$ python3 -q
>>> import numpy as np
>>> np.set_printoptions(precision=2, suppress=True, linewidth=120, sign=" ")
>>> mat = np.load("w.npy")
>>> mat
array([[ 8., -3.,  0.,  0.],
       [-3., -8., -3.,  0.],
       [ 0., -3., -6., -3.],
       [ 0.,  0., -3., -8.]])
>>> ev, vecs = np.linalg.eig(mat)
>>> np.sort(np.linalg.eigvals(np.linalg.inv(mat)))
array([-0.36, -0.12, -0.09,  0.12])
>>> r0 = np.array([0, 5, -6, -1])
>>> Y = mat + np.outer(r0, np.eye(4)[2])
>>> np.round(np.linalg.det(Y) / np.linalg.det(mat), 2), np.round(1 + np.linalg.solve(mat, r0)[2], 2)
(np.float64(2.87), np.float64(2.87))
>>> vec = np.array([-1, 1, -3, -3])
>>> rhs = mat @ vec
>>> rhs
array([-11.,   4.,  24.,  33.])
>>> np.round(np.linalg.solve(mat, mat[:, 1]), 2) + 0
array([ 0.,  1.,  0.,  0.])
>>> np.round(np.linalg.solve(mat.T, mat[1]), 2) + 0
array([ 0.,  1.,  0.,  0.])
>>> np.linalg.solve(mat, rhs)
array([-1.,  1., -3., -3.])
>>> vec = np.array([3, -1, 4, -9])
>>> h = np.maximum(mat @ vec, 0)
>>> np.maximum(mat @ (3 * vec), 0)
array([  81.,    0.,   18.,  180.])
>>> np.flatnonzero(h > 1e-9)
array([ 0,  2,  3])
>>> np.maximum(mat @ vec, 0) - np.maximum(-mat @ vec, 0)
array([ 27., -13.,   6.,  60.])
>>> h
array([ 27.,   0.,   6.,  60.])
>>> np.tanh(mat @ vec)
array([ 1., -1.,  1.,  1.])
>>> mat * (h > 1e-9)[:, None]
array([[ 8., -3.,  0.,  0.],
       [-0., -0., -0.,  0.],
       [ 0., -3., -6., -3.],
       [ 0.,  0., -3., -8.]])
>>> O = mat.astype(float).copy()
>>> for j in range(4):
...     O[:, j] -= O[:, :j] @ (O[:, :j].T @ O[:, j])
...     O[:, j] /= np.linalg.norm(O[:, j])
... 
>>> np.round(O.T @ O, 2) + 0
array([[ 1.,  0.,  0.,  0.],
       [ 0.,  1.,  0.,  0.],
       [ 0.,  0.,  1.,  0.],
       [ 0.,  0.,  0.,  1.]])
>>> O
array([[ 0.94, -0.33,  0.1 , -0.06],
       [-0.35, -0.88,  0.26, -0.17],
       [ 0.  , -0.33, -0.8 ,  0.51],
       [ 0.  ,  0.  , -0.54, -0.84]])
>>> np.round(O.T @ mat, 2) + 0
array([[ 8.54,  0.  ,  1.05,  0.  ],
       [ 0.  ,  9.06,  4.64,  0.99],
       [ 0.  ,  0.  ,  5.6 ,  6.67],
       [ 0.  ,  0.  ,  0.  ,  5.24]])
>>> feats = np.load("layer8.npy")
>>> feats
array([[ 0,  0,  0,  3, -3, -3],
       [ 0,  0,  0, -6,  0,  3],
       [ 0,  0,  0,  0,  9, -6],
       [ 2, -2, -2,  1, -1, -1],
       [-4,  0,  2, -2,  0,  1],
       [ 0,  6, -4,  0,  3, -2]])
>>> Y = feats / np.sqrt((feats ** 2).mean(axis=1, keepdims=True))
>>> np.linalg.matrix_rank(Y) == np.linalg.matrix_rank(feats)
np.True_
>>> np.linalg.matrix_rank(feats - feats.mean(axis=1, keepdims=True))
np.int64(5)
>>> feats - feats.mean(axis=1, keepdims=True)
array([[ 0.5,  0.5,  0.5,  3.5, -2.5, -2.5],
       [ 0.5,  0.5,  0.5, -5.5,  0.5,  3.5],
       [-0.5, -0.5, -0.5, -0.5,  8.5, -6.5],
       [ 2.5, -1.5, -1.5,  1.5, -0.5, -0.5],
       [-3.5,  0.5,  2.5, -1.5,  0.5,  1.5],
       [-0.5,  5.5, -4.5, -0.5,  2.5, -2.5]])
>>> Y[4]
array([-1.96,  0.  ,  0.98, -0.98,  0.  ,  0.49])
